$ python3 -q
>>> import numpy as np
>>> from numpy import linalg as LA
>>> np.set_printoptions(precision=3, suppress=True, linewidth=200)
>>> M = np.tanh(np.array([[-1.1],
...     [1.9],
...     [1.1],
...     [0.4],
...     [-0.2],
...     [0.1],
...     [-0.6],
...     [2.5],
...     [-0.7],
...     [-1.5]]) @ np.array([[1.3, 1.2, 0.4]]))
>>> M
array([[-0.892, -0.867, -0.414],
       [ 0.986,  0.979,  0.641],
       [ 0.892,  0.867,  0.414],
       [ 0.478,  0.446,  0.159],
       [-0.254, -0.235, -0.08 ],
       [ 0.129,  0.119,  0.04 ],
       [-0.653, -0.617, -0.235],
       [ 0.997,  0.995,  0.762],
       [-0.721, -0.686, -0.273],
       [-0.96 , -0.947, -0.537]])
>>> cen = M - M.mean(axis=0)
>>> left, sv, VT = LA.svd(cen, full_matrices=False)
>>> np.searchsorted(np.cumsum(sv ** 2) / (sv ** 2).sum(), 0.9) + 1
np.int64(1)
>>> VT[0] * np.sign(VT[0, np.abs(VT[0]).argmax()])
array([0.666, 0.651, 0.363])
>>> sv
array([3.59 , 0.271, 0.012])
>>> np.abs(VT[0]).argmax()
np.int64(0)
>>> np.round(sv ** 2 / (sv ** 2).sum(), 3) + 0
array([0.994, 0.006, 0.   ])
>>> np.round(cen.mean(axis=0), 3) + 0
array([0., 0., 0.])
>>> np.abs(left[:, 0]).argmax()
np.int64(7)
>>> def softmax(z):
...     e = np.exp(z - z.max(axis=-1, keepdims=True))
...     return e / e.sum(axis=-1, keepdims=True)
... 
>>> softmax(M[5] + -3)
array([0.344, 0.341, 0.315])
>>> softmax(M).sum(axis=1)
array([1., 1., 1., 1., 1., 1., 1., 1., 1., 1.])
>>> softmax(M[5])
array([0.344, 0.341, 0.315])
>>> att = M @ M.T / np.sqrt(3)
>>> softmax(att)[5] @ M
array([0.089, 0.092, 0.096])
>>> softmax(att).round(6).argmax(axis=1)
array([9, 7, 7, 7, 9, 7, 9, 7, 9, 9])
>>> ang = np.radians(90)
>>> r_ = np.eye(3)
>>> r_[2, 2] = r_[0, 0] = np.cos(ang)
>>> r_[2, 0], r_[0, 2] = -np.sin(ang), np.sin(ang)
>>> r_.round(3) + 0
array([[ 0.,  0.,  1.],
       [ 0.,  1.,  0.],
       [-1.,  0.,  0.]])
>>> M2 = M @ r_.T
>>> round(float(LA.det(r_)), 3), np.trace(r_)
(1.0, np.float64(1.0))
>>> C2 = np.cov(M, rowvar=False)
>>> C2.shape
(3, 3)
>>> np.argwhere(np.triu(np.abs(np.corrcoef(M.T)) > 0.8, 1))
array([[0, 1],
       [0, 2],
       [1, 2]])
>>> round(float(np.corrcoef(M[:, 1], M[:, 2])[0, 1]), 3)
0.978
>>> np.round(LA.eigvalsh(C2)[::-1], 3) + 0
array([1.432, 0.008, 0.   ])
>>> np.corrcoef(M.T)
array([[1.   , 1.   , 0.974],
       [1.   , 1.   , 0.978],
       [0.974, 0.978, 1.   ]])
>>> np.argsort(-M.std(axis=0).round(6), kind="stable")
array([0, 1, 2])
>>> E = -1 * np.eye(3) + np.eye(3, k=1)
>>> E
array([[-1.,  1.,  0.],
       [ 0., -1.,  1.],
       [ 0.,  0., -1.]])
>>> w1 = np.array([[-2, 2, -3, 0], [1, 2, 3, 2], [3, 1, -2, -2]])
>>> beta = np.array([2, 1, -2, -1])
>>> hid = np.maximum(E @ w1 + beta, 0)
>>> hid
array([[5., 1., 4., 1.],
       [4., 0., 0., 0.],
       [0., 0., 0., 1.]])
>>> LA.matrix_rank(hid)
np.int64(3)
>>> (hid > 0).mean(axis=0)
array([0.667, 0.333, 0.333, 0.667])
>>> C = np.array([[0, 2], [0, 1], [0, 2], [0, 0]])
>>> w1 @ C
array([[ 0, -8],
       [ 0, 10],
       [ 0,  3]])
>>> (hid @ C).round(6).argmax(axis=1)
array([1, 1, 0])
>>> ang = np.radians(90)
>>> r_ = np.eye(3)
>>> r_[2, 2] = r_[1, 1] = np.cos(ang)
>>> r_[2, 1], r_[1, 2] = -np.sin(ang), np.sin(ang)
>>> r_.round(3) + 0
array([[ 1.,  0.,  0.],
       [ 0.,  0.,  1.],
       [ 0., -1.,  0.]])
>>> M2 = E @ r_.T
>>> np.allclose(E @ E.T, M2 @ M2.T)
True
>>> LA.svd(E, compute_uv=False), LA.svd(M2, compute_uv=False)
(array([1.802, 1.247, 0.445]), array([1.802, 1.247, 0.445]))
>>> np.allclose(LA.norm(E, axis=1), LA.norm(M2, axis=1))
True
>>> rng = np.random.default_rng(685)
>>> idx = rng.permutation(3)
>>> idx
array([2, 0, 1])
>>> M2 = E[idx][:, idx]
>>> np.sort(np.abs(LA.eigvals(M2)))
array([1., 1., 1.])
>>> M2
array([[-1.,  0.,  0.],
       [ 0., -1.,  1.],
       [ 1.,  0., -1.]])
>>> round(LA.det(M2), 3), round(float(LA.det(E[idx])), 3)
(np.float64(-1.0), -1.0)
>>> round(float(LA.det(2 * E)), 3), round(LA.det(E), 3)
(-8.0, np.float64(-1.0))
>>> np.poly(E)
array([1., 3., 3., 1.])
>>> round(float(LA.det(E[::-1])), 3)
1.0
>>> np.einsum("ii->", E)
np.float64(-3.0)
>>> np.kron(np.eye(2, dtype=int), E)
array([[-1.,  1.,  0., -0.,  0.,  0.],
       [ 0., -1.,  1.,  0., -0.,  0.],
       [ 0.,  0., -1.,  0.,  0., -0.],
       [-0.,  0.,  0., -1.,  1.,  0.],
       [ 0., -0.,  0.,  0., -1.,  1.],
       [ 0.,  0., -0.,  0.,  0., -1.]])
>>> round(LA.det(E.T), 3)
np.float64(-1.0)
>>> round(float(LA.eigvals(E).sum().real), 3)
-3.0
>>> arr = np.loadtxt("x.csv", delimiter=",")
>>> arr
array([[ 1.   ,  0.   ,  0.   ,  0.   ],
       [ 0.   ,  0.5  ,  0.   , -0.866],
       [ 0.   ,  0.   ,  1.   ,  0.   ],
       [ 0.   ,  0.866,  0.   ,  0.5  ]])
>>> x0 = np.array([2, 0, 3, 2])
>>> rhs = arr @ x0
>>> rhs
array([ 2.   , -1.732,  3.   ,  1.   ])
>>> LA.solve(arr, -2 * rhs)
array([-4.,  0., -6., -4.])
>>> np.round(LA.solve(arr, arr[:, 1]), 3) + 0
array([0., 1., 0., 0.])
>>> LA.solve(arr, rhs)
array([2., 0., 3., 2.])
>>> x0 = np.array([2, 1, 2, 0])
>>> a = np.maximum(arr @ x0, 0)
>>> np.tanh(arr @ x0)
array([0.964, 0.462, 0.964, 0.699])
>>> np.maximum(arr @ (3 * x0), 0)
array([6.   , 1.5  , 6.   , 2.598])
>>> a
array([2.   , 0.5  , 2.   , 0.866])
>>> np.flatnonzero(a > 1e-9)
array([0, 1, 2, 3])
>>> np.trace(arr)
np.float64(3.0)
>>> arr @ arr
array([[ 1.   ,  0.   ,  0.   ,  0.   ],
       [ 0.   , -0.5  ,  0.   , -0.866],
       [ 0.   ,  0.   ,  1.   ,  0.   ],
       [ 0.   ,  0.866,  0.   , -0.5  ]])
>>> arr.inv()
Traceback (most recent call last):
  File "<python-input-85>", line 1, in <module>
    arr.inv()
    ^^^^^^^
AttributeError: 'numpy.ndarray' object has no attribute 'inv'
>>> M2 = np.array([[6, -9, 4], [-4, 4, 8], [9, 5, 2]])
>>> mat = M2 + M2.T
>>> mat
array([[ 12, -13,  13],
       [-13,   8,  13],
       [ 13,  13,   4]])
>>> LA.matrix_rank(M, rtol=0.1)
np.int64(1)
>>> LA.cond(M) > 100
np.True_
>>> np.argsort(-LA.norm(M, axis=0).round(6), kind="stable")[:3]
array([0, 1, 2])
>>> round(LA.norm(M, 2) / LA.norm(M), 3)
np.float64(0.996)
>>> np.abs(LA.svd(M)[2][-1])
array([0.668, 0.738, 0.097])
>>> evals, evecs = LA.eig(mat)
>>> np.round(np.prod(evals), 3)
np.float64(-8066.0)
>>> np.sort(LA.eigvals(mat @ mat))
array([333.886, 354.602, 549.512])
>>> np.round(mat @ evecs[:, 0] - evals[0] * evecs[:, 0], 3) + 0
array([0., 0., 0.])
>>> mat.sum(axis=1)
array([12,  8, 30])
>>> mat.sum(axis=0)
array([12,  8, 30])
>>> np.diff(mat, axis=0)
array([[-25,  21,   0],
       [ 26,   5,  -9]])
>>> LA.svd(mat, compute_uv=False)
array([23.442, 18.831, 18.273])
>>> np.unravel_index(np.abs(mat).argmax(), mat.shape)
(np.int64(0), np.int64(1))
>>> mat.mean(axis=0)
array([ 4.   ,  2.667, 10.   ])
>>> evals, evecs = LA.eigh(mat)
>>> LA.svd(mat, compute_uv=False)
array([23.442, 18.831, 18.273])
>>> evecs @ np.diag(evals) @ evecs.T
array([[ 12., -13.,  13.],
       [-13.,   8.,  13.],
       [ 13.,  13.,   4.]])
>>> np.round(evecs.T @ mat @ evecs, 3) + 0
array([[-18.273,   0.   ,   0.   ],
       [  0.   ,  18.831,   0.   ],
       [  0.   ,   0.   ,  23.442]])
>>> np.abs(evecs[:, -1])
array([0.826, 0.527, 0.2  ])
>>> round(LA.det(2 * mat), 3), round(float(LA.det(mat)), 3)
(np.float64(-64528.0), -8066.0)
>>> np.poly(mat)
array([   1.,  -24., -331., 8066.])
>>> round(LA.det(mat[::-1]), 3)
np.float64(8066.0)
>>> np.einsum("ii->", mat)
np.int64(24)
>>> M2 = np.array([[1, 1], [2, 0], [0, 0]])
>>> feats = np.tile(M2, (2, 3))
>>> feats
array([[1, 1, 1, 1, 1, 1],
       [2, 0, 2, 0, 2, 0],
       [0, 0, 0, 0, 0, 0],
       [1, 1, 1, 1, 1, 1],
       [2, 0, 2, 0, 2, 0],
       [0, 0, 0, 0, 0, 0]])
>>> left, sv, VT = LA.svd(feats)
>>> sv.round(3) + 0
array([5.605, 2.141, 0.   , 0.   , 0.   , 0.   ])
>>> M2 = left[:, :2] @ np.diag(sv[:2]) @ VT[:2]
>>> round(LA.norm(feats - M2) / LA.norm(feats), 3)
np.float64(0.0)
>>> LA.matrix_rank(M2)
np.int64(2)
>>> np.round(np.abs(feats - M2).max(), 3)
np.float64(0.0)
>>> round(LA.det(feats), 3)
np.float64(0.0)
>>> np.allclose(feats, feats.T)
False
>>> LA.matrix_power(feats, 3)
array([[24,  8, 24,  8, 24,  8],
       [24,  8, 24,  8, 24,  8],
       [ 0,  0,  0,  0,  0,  0],
       [24,  8, 24,  8, 24,  8],
       [24,  8, 24,  8, 24,  8],
       [ 0,  0,  0,  0,  0,  0]])
>>> LA.cond(feats) > 100
np.True_
>>> LA.matrix_rank(feats, rtol=0.1)
np.int64(2)
>>> np.argsort(-LA.norm(feats, axis=0).round(6), kind="stable")[:3]
array([0, 2, 4])
>>> np.round(LA.norm(feats, 2) / LA.norm(feats), 3)
np.float64(0.934)
>>> ang = np.radians(135)
>>> r_ = np.eye(4)
>>> r_[3, 3] = r_[2, 2] = np.cos(ang)
>>> r_[3, 2], r_[2, 3] = -np.sin(ang), np.sin(ang)
>>> r_
array([[ 1.   ,  0.   ,  0.   ,  0.   ],
       [ 0.   ,  1.   ,  0.   ,  0.   ],
       [ 0.   ,  0.   , -0.707,  0.707],
       [ 0.   ,  0.   , -0.707, -0.707]])
>>> M2 = arr @ r_.T
>>> np.allclose(arr @ arr.T, M2 @ M2.T)
True
>>> np.allclose(LA.norm(arr, axis=1), LA.norm(M2, axis=1))
True
>>> M2 = r_ / LA.norm(r_, axis=1, keepdims=True)
>>> C2 = M2 @ M2.T
>>> (np.abs(C2) > 0.9).astype(int)
array([[1, 0, 0, 0],
       [0, 1, 0, 0],
       [0, 0, 1, 0],
       [0, 0, 0, 1]])
>>> C2[2].round(3) + 0
array([0., 0., 1., 0.])
>>> C2.round(3) + 0
array([[1., 0., 0., 0.],
       [0., 1., 0., 0.],
       [0., 0., 1., 0.],
       [0., 0., 0., 1.]])
>>> A = np.load("case1.npy")
>>> A
array([[ 0.,  0.,  3.],
       [ 0.,  0., -1.],
       [ 3., -1.,  0.]])
>>> feats.sum(axis=1)
array([6, 6, 0, 6, 6, 0])
>>> np.count_nonzero(feats)
np.int64(18)
>>> feats.sum(axis=0)
array([6, 2, 6, 2, 6, 2])
>>> feats.shape
(6, 6)
>>> feats.mean(axis=0)
array([1.   , 0.333, 1.   , 0.333, 1.   , 0.333])
>>> np.diff(feats, axis=0)
array([[ 1, -1,  1, -1,  1, -1],
       [-2,  0, -2,  0, -2,  0],
       [ 1,  1,  1,  1,  1,  1],
       [ 1, -1,  1, -1,  1, -1],
       [-2,  0, -2,  0, -2,  0]])
>>> np.unravel_index(np.abs(feats).argmax(), feats.shape)
(np.int64(1), np.int64(0))
>>> evals, evecs = LA.eigh(A)
>>> x0 = np.array([-2, -1, 3])
>>> (np.sign(evecs[:, -1].round(6)) == np.sign(evecs[0, -1].round(6))).astype(int)
array([1, 0, 1])
>>> x0 @ A @ x0
np.float64(-30.0)
>>> LA.eigvalsh(A[1:, 1:])
array([-1.,  1.])
>>> np.round(evecs * np.abs(evals) @ evecs.T, 3) + 0
array([[ 2.846, -0.949,  0.   ],
       [-0.949,  0.316,  0.   ],
       [ 0.   ,  0.   ,  3.162]])
>>> evals, evecs = LA.eigh(A)
>>> np.abs(evecs[:, -1]).round(6).argmax()
np.int64(2)
>>> np.round(evecs.T @ evecs, 3) + 0
array([[1., 0., 0.],
       [0., 1., 0.],
       [0., 0., 1.]])
>>> np.abs(evecs[:, -1])
array([0.671, 0.224, 0.707])
>>> np.unique(evals.round(6) + 0, return_counts=True)[1]
array([1, 1, 1])
>>> LA.eigvalsh(A + 2 * np.eye(3))
array([-1.162,  2.   ,  5.162])
>>> evals.sum(), np.trace(A)
(np.float64(0.0), np.float64(0.0))
>>> np.round(evecs @ np.diag(evals) @ evecs.T, 3) + 0
array([[ 0.,  0.,  3.],
       [ 0.,  0., -1.],
       [ 3., -1.,  0.]])
>>> M2 = A / LA.norm(A, axis=1, keepdims=True)
>>> C2 = M2 @ M2.T
>>> np.degrees(np.arccos(np.clip(C2[1, 0], -1, 1)))
np.float64(180.0)
>>> C2
array([[ 1., -1.,  0.],
       [-1.,  1.,  0.],
       [ 0.,  0.,  1.]])
